$ python3 -q
>>> import numpy as np
>>> from numpy import linalg as LA
>>> np.set_printoptions(precision=2, suppress=True, linewidth=120, legacy="1.25")
>>> M = np.load("block6.npy")
>>> M
array([[5., 0., 1., 1., 0., 4., 0.],
       [0., 4., 2., 0., 4., 1., 0.],
       [3., 0., 5., 1., 2., 3., 0.],
       [0., 0., 5., 5., 3., 4., 0.],
       [5., 0., 1., 2., 1., 4., 0.],
       [4., 5., 1., 3., 5., 0., 0.],
       [0., 0., 0., 0., 0., 0., 1.]])
>>> other = LA.inv(M)
>>> (np.abs(other) > 1e-9).astype(int)
array([[1, 1, 1, 1, 1, 1, 0],
       [1, 1, 1, 1, 1, 1, 0],
       [1, 1, 1, 1, 1, 1, 0],
       [1, 1, 1, 1, 1, 1, 0],
       [1, 1, 1, 1, 1, 1, 0],
       [1, 1, 1, 1, 1, 1, 0],
       [0, 0, 0, 0, 0, 0, 1]])
>>> LA.det(M) * other
array([[   39.,   225.,  -231.,   192.,  -114.,  -180.,    -0.],
       [-1872.,   -72.,   360.,  -276.,  1896.,  -300.,    -0.],
       [ -722.,   190.,  -354.,  -116.,  1056.,  -152.,    -0.],
       [ -493.,   365.,   261.,  -364.,   570.,  -292.,     0.],
       [ 2281.,  -365.,  -261.,   364., -2358.,   292.,    -0.],
       [ -192.,  -420.,   312.,  -120.,  -264.,   336.,    -0.],
       [   -0.,    -0.,    -0.,    -0.,    -0.,    -0., -1788.]])
>>> K = np.load("arr.npy")
>>> K.round(2) + 0
array([[ 0.71, -0.05,  0.02, -0.13,  0.13,  0.  , -0.2 , -0.02,  0.18, -0.17,  0.05,  0.21, -0.14,  0.03, -0.07],
       [-0.05,  1.23,  0.49, -0.26,  0.09, -0.08,  0.09, -0.07,  0.19,  0.2 , -0.06,  0.17, -0.3 ,  0.19,  0.14],
       [ 0.02,  0.49,  0.82, -0.01, -0.03, -0.47,  0.1 , -0.29,  0.15,  0.  ,  0.06,  0.09, -0.13,  0.17, -0.15],
       [-0.13, -0.26, -0.01,  0.32, -0.25,  0.01,  0.08,  0.02,  0.15, -0.12,  0.17, -0.09,  0.02,  0.06,  0.13],
       [ 0.13,  0.09, -0.03, -0.25,  0.5 , -0.19, -0.11,  0.14, -0.07,  0.2 ,  0.17, -0.1 ,  0.07, -0.1 , -0.03],
       [ 0.  , -0.08, -0.47,  0.01, -0.19,  0.6 , -0.01,  0.09,  0.19,  0.01, -0.19, -0.06,  0.07, -0.09, -0.08],
       [-0.2 ,  0.09,  0.1 ,  0.08, -0.11, -0.01,  0.21, -0.12,  0.01,  0.12,  0.07, -0.01, -0.25, -0.12, -0.05],
       [-0.02, -0.07, -0.29,  0.02,  0.14,  0.09, -0.12,  0.47, -0.05, -0.19,  0.04, -0.37,  0.  ,  0.12,  0.1 ],
       [ 0.18,  0.19,  0.15,  0.15, -0.07,  0.19,  0.01, -0.05,  0.67,  0.08,  0.25, -0.06,  0.09,  0.03, -0.06],
       [-0.17,  0.2 ,  0.  , -0.12,  0.2 ,  0.01,  0.12, -0.19,  0.08,  0.46,  0.15,  0.11,  0.07, -0.25,  0.  ],
       [ 0.05, -0.06,  0.06,  0.17,  0.17, -0.19,  0.07,  0.04,  0.25,  0.15,  0.5 , -0.05, -0.12, -0.1 ,  0.2 ],
       [ 0.21,  0.17,  0.09, -0.09, -0.1 , -0.06, -0.01, -0.37, -0.06,  0.11, -0.05,  0.6 , -0.05, -0.03,  0.27],
       [-0.14, -0.3 , -0.13,  0.02,  0.07,  0.07, -0.25,  0.  ,  0.09,  0.07, -0.12, -0.05,  0.91,  0.12,  0.01],
       [ 0.03,  0.19,  0.17,  0.06, -0.1 , -0.09, -0.12,  0.12,  0.03, -0.25, -0.1 , -0.03,  0.12,  0.31,  0.14],
       [-0.07,  0.14, -0.15,  0.13, -0.03, -0.08, -0.05,  0.1 , -0.06,  0.  ,  0.2 ,  0.27,  0.01,  0.14,  0.68]])
>>> # null space of dimension 7
>>> Uu, sv, vt = LA.svd(K)
>>> V = vt[:(sv > 1e-8).sum()]
>>> rng = np.random.default_rng(83290)
>>> x0 = K[6] + 2 * K[8] + rng.integers(2) * np.eye(15)[12]
>>> x0
array([ 0.16,  0.47,  0.4 ,  0.38, -0.25,  0.37,  0.24, -0.23,  1.36,  0.29,  0.57, -0.13,  0.92, -0.05, -0.18])
>>> np.allclose(V.T @ V @ x0, x0)
False
>>> LA.matrix_rank(np.vstack([K, x0]))
9
>>> np.diag(V.T @ V)
array([0.7 , 0.79, 0.56, 0.31, 0.49, 0.54, 0.2 , 0.43, 0.66, 0.44, 0.5 , 0.56, 0.83, 0.3 , 0.68])
